$ python3 -q
>>> import numpy as np
>>> np.set_printoptions(precision=2, suppress=True, linewidth=160)
>>> M = np.load("layer19.npy")
>>> M
array([[-1,  2, -1,  0],
       [ 0,  0, -2,  0],
       [ 1,  2,  3,  0],
       [ 0,  0,  0, -2]])
>>> blk = np.stack([M, -2 * M, M[::-1]])
>>> np.linalg.norm(blk, axis=(1, 2))
array([ 5.29, 10.58,  5.29])
>>> np.einsum("bij,cij->bc", blk, blk)
array([[ 28, -56, -12],
       [-56, 112,  24],
       [-12,  24,  28]])
>>> np.linalg.matrix_rank(blk.reshape(3, -1))
np.int64(2)
>>> (blk @ M.T).shape
(3, 4, 4)
>>> np.trace(M)
np.int64(0)
>>> assert M == M.T
Traceback (most recent call last):
  File "<python-input-10>", line 1, in <module>
    assert M == M.T
           ^^^^^^^^
ValueError: The truth value of an array with more than one element is ambiguous. Use a.any() or a.all()
>>> np.linalg.matrix_power(M, 2)
array([[ 0, -4, -6,  0],
       [-2, -4, -6,  0],
       [ 2,  8,  4,  0],
       [ 0,  0,  0,  4]])
>>> np.linalg.determinant(M)
Traceback (most recent call last):
  File "<python-input-12>", line 1, in <module>
    np.linalg.determinant(M)
    ^^^^^^^^^^^^^^^^^^^^^
AttributeError: module 'numpy.linalg' has no attribute 'determinant'
>>> M @ M
array([[ 0, -4, -6,  0],
       [-2, -4, -6,  0],
       [ 2,  8,  4,  0],
       [ 0,  0,  0,  4]])
>>> r0, g = M[0], M[2]
>>> r0 @ r0
np.int64(6)
>>> p = (r0 @ g) / (r0 @ r0) * r0
>>> p
array([-0.,  0., -0.,  0.])
>>> g - p
array([1., 2., 3., 0.])
>>> np.linalg.matrix_rank(np.outer(r0, g))
np.int64(1)
>>> np.round(np.linalg.norm(r0 + g) ** 2 + np.linalg.norm(r0 - g) ** 2, 2)
np.float64(40.0)
>>> vec = np.array([0, 0, 1, -1])
>>> y = M @ vec
>>> y
array([-1, -2,  3,  2])
>>> np.linalg.solve(M, y + M[:, 3])
array([-0.,  0.,  1., -0.])
>>> np.linalg.solve(M, y)
array([-0.,  0.,  1., -1.])
>>> rng = np.random.default_rng(127)
>>> z = rng.permutation(4)
>>> z
array([2, 3, 1, 0])
>>> M2 = M[z][:, z]
>>> M2
array([[ 3,  0,  2,  1],
       [ 0, -2,  0,  0],
       [-2,  0,  0,  0],
       [-1,  0,  2, -1]])
>>> np.diag(M2)
array([ 3, -2,  0, -1])
>>> round(float(np.linalg.det(M2)), 2), round(np.linalg.det(M[z]), 2)
(16.0, np.float64(-16.0))
>>> np.trace(M2)
np.int64(0)
>>> arr = np.loadtxt("x.csv", delimiter=",")
>>> arr
array([[  6.,  -9.,   8.],
       [  4., -10.,  -1.],
       [  0., -17.,  -2.],
       [  0., -23., -11.],
       [  8., -14., -14.],
       [  0.,  -6.,  -8.],
       [ -1., -11.,  -2.],
       [  1., -20.,   7.],
       [  6., -13.,   1.],
       [ 11.,  -4.,   1.],
       [  6.,   3.,   3.],
       [  0.,  -5.,   4.],
       [ -1.,   4.,   2.],
       [-10.,  -2.,  10.]])
>>> Ac = arr - arr.mean(axis=0)
>>> V = np.linalg.svd(Ac)[2][:1]
>>> M2 = Ac - Ac @ V.T @ V
>>> np.linalg.norm(M2, axis=1).round(6).argmax()
np.int64(7)
>>> M2.std(axis=0)
array([4.84, 3.42, 4.38])
>>> np.cov(Ac @ V.T, rowvar=False)
array(81.51)
>>> vec = np.array([1, -1, 2])
>>> y = arr @ vec
>>> np.round(np.linalg.pinv(arr) @ arr, 2) + 0
array([[1., 0., 0.],
       [0., 1., 0.],
       [0., 0., 1.]])
>>> y
array([ 31.,  12.,  13.,   1.,  -6., -10.,   6.,  35.,  21.,  17.,   9.,  13.,  -1.,  12.])
>>> y = y + 0.1 * rng.normal(size=14)
>>> y
array([ 31.05,  11.95,  12.83,   1.16,  -5.89, -10.13,   5.97,  34.93,  21.05,  16.96,   8.97,  13.07,  -0.97,  11.94])
>>> c, *_ = np.linalg.lstsq(arr, y)
>>> np.round(arr.T @ (y - arr @ c), 2) + 0
array([0., 0., 0.])
>>> c.round()
array([ 1., -1.,  2.])
>>> z = arr[:, 1] > np.median(arr[:, 1])
>>> r0 = arr[z].mean(axis=0) - arr[~z].mean(axis=0)
>>> np.argsort(-np.abs(r0).round(6), kind="stable")
array([1, 2, 0])
>>> z.astype(int)
array([1, 0, 0, 0, 0, 1, 0, 0, 0, 1, 1, 1, 1, 1])
>>> left, sigma, VT = np.linalg.svd(arr, full_matrices=False)
>>> np.round(left.T @ arr @ VT.T, 2) + 0
array([[46.04,  0.  ,  0.  ],
       [ 0.  , 24.09,  0.  ],
       [ 0.  ,  0.  , 18.35]])
>>> np.abs(left[:, 0]).round(6).argmax()
np.int64(3)
>>> sigma
array([46.04, 24.09, 18.35])
>>> np.round(VT @ VT.T, 2) + 0
array([[1., 0., 0.],
       [0., 1., 0.],
       [0., 0., 1.]])
>>> sigma / sigma[0]
array([1.  , 0.52, 0.4 ])
>>> np.round(left.T @ left, 2) + 0
array([[1., 0., 0.],
       [0., 1., 0.],
       [0., 0., 1.]])
>>> np.abs(VT[0])
array([0.19, 0.96, 0.22])
>>> (sigma > 1e-8).sum()
np.int64(3)
>>> M2 = np.c_[arr[:, :1] @ np.array([[-2]]), np.array([0, 2, 1, 2, 2, 2, 2, 1, 1, 1, 2, 2, 0, 2])]
>>> M2
array([[-12.,   0.],
       [ -8.,   2.],
       [  0.,   1.],
       [  0.,   2.],
       [-16.,   2.],
       [  0.,   2.],
       [  2.,   2.],
       [ -2.,   1.],
       [-12.,   1.],
       [-22.,   1.],
       [-12.,   2.],
       [  0.,   2.],
       [  2.,   0.],
       [ 20.,   2.]])
>>> np.linalg.norm(np.linalg.qr(arr)[0].T @ M2, axis=0) ** 2 / ((M2 ** 2).sum(axis=0) + 1e-12)
array([1. , 0.5])
>>> np.round(np.linalg.norm(M2 - arr @ np.linalg.lstsq(arr, M2)[0], axis=0), 2) + 0
array([0.  , 4.22])
>>> np.linalg.matrix_rank(np.c_[arr, M2])
np.int64(4)
>>> feats = np.load("out0.npy")
>>> feats
array([[ 2,  0,  1],
       [ 4,  2,  3],
       [ 5,  3,  4],
       [ 6,  5,  6],
       [ 8,  7,  8],
       [10,  8,  9],
       [12,  8, 10],
       [12,  8, 10],
       [12,  9, 12],
       [14,  9, 14],
       [16, 11, 15]])
>>> W2 = feats[[8, 1]].astype(float)
>>> for _ in range(5):
...     z = np.linalg.norm(feats[:, None] - W2, axis=-1).argmin(axis=1)
...     W2 = np.array([feats[z == j].mean(axis=0) for j in range(2)])
... 
>>> z
array([1, 1, 1, 1, 0, 0, 0, 0, 0, 0, 0])
>>> W2[1] - W2[0]
array([-7.75, -6.07, -7.64])
>>> z = feats[:, 1] > np.median(feats[:, 1])
>>> r0 = feats[z].mean(axis=0) - feats[~z].mean(axis=0)
>>> np.round((((feats - feats.mean(axis=0)) @ r0 > 0) == z).mean(), 2)
np.float64(0.73)
>>> M2 = np.c_[feats[:, :1] @ np.array([[2]]), np.array([-3, -3, 1, -1, -1, 3, 3, 2, 2, -2, 0])]
>>> M2
array([[ 4, -3],
       [ 8, -3],
       [10,  1],
       [12, -1],
       [16, -1],
       [20,  3],
       [24,  3],
       [24,  2],
       [24,  2],
       [28, -2],
       [32,  0]])
>>> np.linalg.matrix_rank(M2)
np.int64(2)
>>> data = np.load("a.npy")
>>> data
array([[ 1, -1, -1,  1,  1, -1, -1,  1],
       [ 1,  1, -1, -1, -1, -1,  1,  1],
       [ 1, -1,  1, -1,  1, -1,  1, -1],
       [ 1, -1,  1, -1, -1,  1, -1,  1],
       [ 1,  1,  1,  1,  1,  1,  1,  1]])
>>> th = np.radians(135)
>>> R = np.eye(8)
>>> R[6, 6] = R[7, 7] = np.cos(th)
>>> R[6, 7], R[7, 6] = -np.sin(th), np.sin(th)
>>> R
array([[ 1.  ,  0.  ,  0.  ,  0.  ,  0.  ,  0.  ,  0.  ,  0.  ],
       [ 0.  ,  1.  ,  0.  ,  0.  ,  0.  ,  0.  ,  0.  ,  0.  ],
       [ 0.  ,  0.  ,  1.  ,  0.  ,  0.  ,  0.  ,  0.  ,  0.  ],
       [ 0.  ,  0.  ,  0.  ,  1.  ,  0.  ,  0.  ,  0.  ,  0.  ],
       [ 0.  ,  0.  ,  0.  ,  0.  ,  1.  ,  0.  ,  0.  ,  0.  ],
       [ 0.  ,  0.  ,  0.  ,  0.  ,  0.  ,  1.  ,  0.  ,  0.  ],
       [ 0.  ,  0.  ,  0.  ,  0.  ,  0.  ,  0.  , -0.71, -0.71],
       [ 0.  ,  0.  ,  0.  ,  0.  ,  0.  ,  0.  ,  0.71, -0.71]])
>>> M2 = data @ R.T
>>> np.allclose(data @ data.T, M2 @ M2.T)
True
>>> np.allclose(np.linalg.norm(data, axis=1), np.linalg.norm(M2, axis=1))
True
>>> np.linalg.svd(data, compute_uv=False), np.linalg.svd(M2, compute_uv=False)
(array([2.83, 2.83, 2.83, 2.83, 2.83]), array([2.83, 2.83, 2.83, 2.83, 2.83]))
>>> np.abs(M2 - data).max(axis=0)
array([0.  , 0.  , 0.  , 0.  , 0.  , 0.  , 2.41, 2.41])
>>> gram = data.T @ data
>>> np.round(np.linalg.eigvalsh(gram)[::-1], 2) + 0
array([8., 8., 8., 8., 8., 0., 0., 0.])
>>> np.linalg.matrix_rank(gram)
np.int64(5)
>>> M2 = data[0, 0] * data[1:] - np.outer(data[1:, 0], data[0])
>>> M2
array([[ 0,  2,  0, -2, -2,  0,  2,  0],
       [ 0,  0,  2, -2,  0,  0,  2, -2],
       [ 0,  0,  2, -2, -2,  2,  0,  0],
       [ 0,  2,  2,  0,  0,  2,  2,  0]])
>>> np.flatnonzero(~M2.round(6).any(axis=1))
array([], dtype=int64)
>>> np.linalg.matrix_rank(M2), np.linalg.matrix_rank(data)
(np.int64(4), np.int64(5))
>>> np.linalg.norm(M2, axis=1)
array([4., 4., 4., 4.])
>>> M2[0] @ M2[2]
np.int64(8)
>>> M2 = data + rng.integers(-2, 3, (5, 1)) @ rng.integers(-2, 3, (1, 8))
>>> M2
array([[-1,  0, -3, -1,  2,  1, -1,  0],
       [ 1,  1, -1, -1, -1, -1,  1,  1],
       [ 1, -1,  1, -1,  1, -1,  1, -1],
       [ 5, -3,  5,  3, -3, -3, -1,  3],
       [ 1,  1,  1,  1,  1,  1,  1,  1]])
>>> np.abs(M2 - data).sum(axis=1)
array([11,  0,  0, 22,  0])
>>> M2 - data
array([[-2,  1, -2, -2,  1,  2,  0, -1],
       [ 0,  0,  0,  0,  0,  0,  0,  0],
       [ 0,  0,  0,  0,  0,  0,  0,  0],
       [ 4, -2,  4,  4, -2, -4,  0,  2],
       [ 0,  0,  0,  0,  0,  0,  0,  0]])
>>> F = np.loadtxt("run7.csv", delimiter=",")
>>> F
array([[  6.23,   7.76,   1.45,  -0.12],
       [ -2.27,  -2.94,  -0.64,   0.06],
       [ -6.59,  -8.06,  -1.63,   0.09],
       [ -4.77,  -6.02,  -0.96,   0.2 ],
       [  0.93,   1.13,   0.34,   0.09],
       [  0.49,   0.59,   0.08,   0.  ],
       [ -6.51,  -8.01,  -1.54,   0.03],
       [  0.  ,   0.07,   0.13,   0.14],
       [ -0.56,  -0.88,  -0.23,  -0.08],
       [  1.36,   1.7 ,   0.33,  -0.09],
       [  5.66,   7.29,   1.36,   0.14],
       [  6.88,   8.59,   1.68,   0.05],
       [ -3.12,  -4.02,  -0.76,  -0.12],
       [-12.58, -15.56,  -3.12,  -0.12],
       [ -1.84,  -2.17,  -0.35,  -0.01],
       [  4.36,   5.4 ,   1.1 ,  -0.04],
       [  6.42,   8.  ,   1.6 ,  -0.18],
       [ -1.55,  -2.22,  -0.46,   0.07],
       [  2.97,   3.25,   0.71,  -0.01],
       [ -3.57,  -4.42,  -0.88,  -0.04],
       [ -8.46, -10.73,  -2.26,  -0.01]])
>>> z = F[:, 2] > np.median(F[:, 2])
>>> r0 = F[z].mean(axis=0) - F[~z].mean(axis=0)
>>> ((F - F.mean(axis=0)) @ r0 > 0).astype(int)
array([1, 0, 0, 0, 1, 1, 0, 1, 1, 1, 1, 1, 0, 0, 0, 1, 1, 0, 1, 0, 0])
>>> np.argsort(-np.abs(r0).round(6), kind="stable")
array([1, 0, 2, 3])
>>> round(float((((F - F.mean(axis=0)) @ r0 > 0) == z).mean()), 2)
0.95
>>> r0
array([ 8.24, 10.29,  2.04, -0.01])
>>> z.astype(int)
array([1, 0, 0, 0, 1, 1, 0, 1, 0, 1, 1, 1, 0, 0, 0, 1, 1, 0, 1, 0, 0])
>>> left, sigma, VT = np.linalg.svd(F)
>>> np.argmax(sigma[:-1] / (sigma[1:] + 1e-6)) + 1
np.int64(1)
>>> M2 = left[:, :1] @ np.diag(sigma[:1]) @ VT[:1]
>>> round(np.linalg.norm(F - M2, 2), 2), np.round(sigma[1], 2)
(np.float64(0.51), np.float64(0.51))
>>> X = np.array([[1, 0, 0, 0], [1, 1, 0, 0], [0, -4, 1, 0], [-3, 1, -1, 1]])
>>> w, V = np.linalg.eig(X)
>>> np.sort(np.linalg.eigvals(X @ X))
array([1., 1., 1., 1.])
>>> M2 = np.linalg.invert(X)
Traceback (most recent call last):
  File "<python-input-122>", line 1, in <module>
    M2 = np.linalg.invert(X)
         ^^^^^^^^^^^^^^^^
AttributeError: module 'numpy.linalg' has no attribute 'invert'
>>> M2 = np.linalg.inv(X)
>>> np.linalg.det(X) * M2
array([[ 1., -0., -0., -0.],
       [-1.,  1., -0., -0.],
       [-4.,  4.,  1., -0.],
       [ 0.,  3.,  1.,  1.]])
>>> X @ M2
array([[1., 0., 0., 0.],
       [0., 1., 0., 0.],
       [0., 0., 1., 0.],
       [0., 0., 0., 1.]])
>>> (np.abs(M2) > 1e-9).astype(int)
array([[1, 0, 0, 0],
       [1, 1, 0, 0],
       [1, 1, 1, 0],
       [0, 1, 1, 1]])
>>> q, V = np.linalg.qr(X[:, :3])[0], np.linalg.qr(X[:, 3:])[0]
>>> sigma = np.linalg.svd(q.T @ V, compute_uv=False)
>>> (sigma > 0.9).sum()
np.int64(1)
>>> sigma
array([0.95])
>>> round(float(np.linalg.norm(q @ q.T - V @ V.T, 2)), 2)
1.0
>>> mat = np.load("case10.npy")
>>> mat
array([[-2,  2,  0, -6,  6,  0],
       [ 2,  0, -2,  6,  0, -6],
       [-1, -1, -1, -3, -3, -3],
       [-6,  6,  0, -2,  2,  0],
       [ 6,  0, -6,  2,  0, -2],
       [-3, -3, -3, -1, -1, -1]])
>>> np.round(np.abs(np.linalg.eigvals(mat)).max(), 2)
np.float64(12.0)
>>> np.linalg.determinant(mat)
Traceback (most recent call last):
  File "<python-input-135>", line 1, in <module>
    np.linalg.determinant(mat)
    ^^^^^^^^^^^^^^^^^^^^^
AttributeError: module 'numpy.linalg' has no attribute 'determinant'
>>> round(float(np.linalg.det(mat)), 2)
-73728.0
>>> np.allclose(mat @ mat.T, mat.T @ mat)
False
>>> np.allclose(mat, mat.T)
False
>>> W0 = np.load("data.npy")
>>> W0
array([[ 0.48,  0.32, -0.38, -0.02],
       [ 0.32,  0.8 ,  0.24,  0.01],
       [-0.38,  0.24,  0.72, -0.01],
       [-0.02,  0.01, -0.01,  1.  ]])
>>> z = rng.permutation(4)
>>> z
array([1, 0, 2, 3])
>>> M2 = W0[z][:, z]
>>> np.round(np.sort(np.abs(np.linalg.eigvals(M2))), 2) + 0
array([0., 1., 1., 1.])
>>> np.allclose(M2, W0)
False
>>> np.linalg.cond(W0) > 100
np.True_
>>> np.argsort(-np.linalg.norm(W0, axis=0).round(6), kind="stable")[:3]
array([3, 1, 2])
>>> [round(float(x), 2) for x in np.linalg.svd(W0, compute_uv=False)[:3]]
[1.0, 1.0, 1.0]
>>> r0, g = W0[2], W0[1]
>>> round(r0 @ g, 2)
np.float64(0.24)
>>> p = (r0 @ g) / (r0 @ r0) * r0
>>> p.round(2) + 0
array([-0.12,  0.08,  0.24,  0.  ])
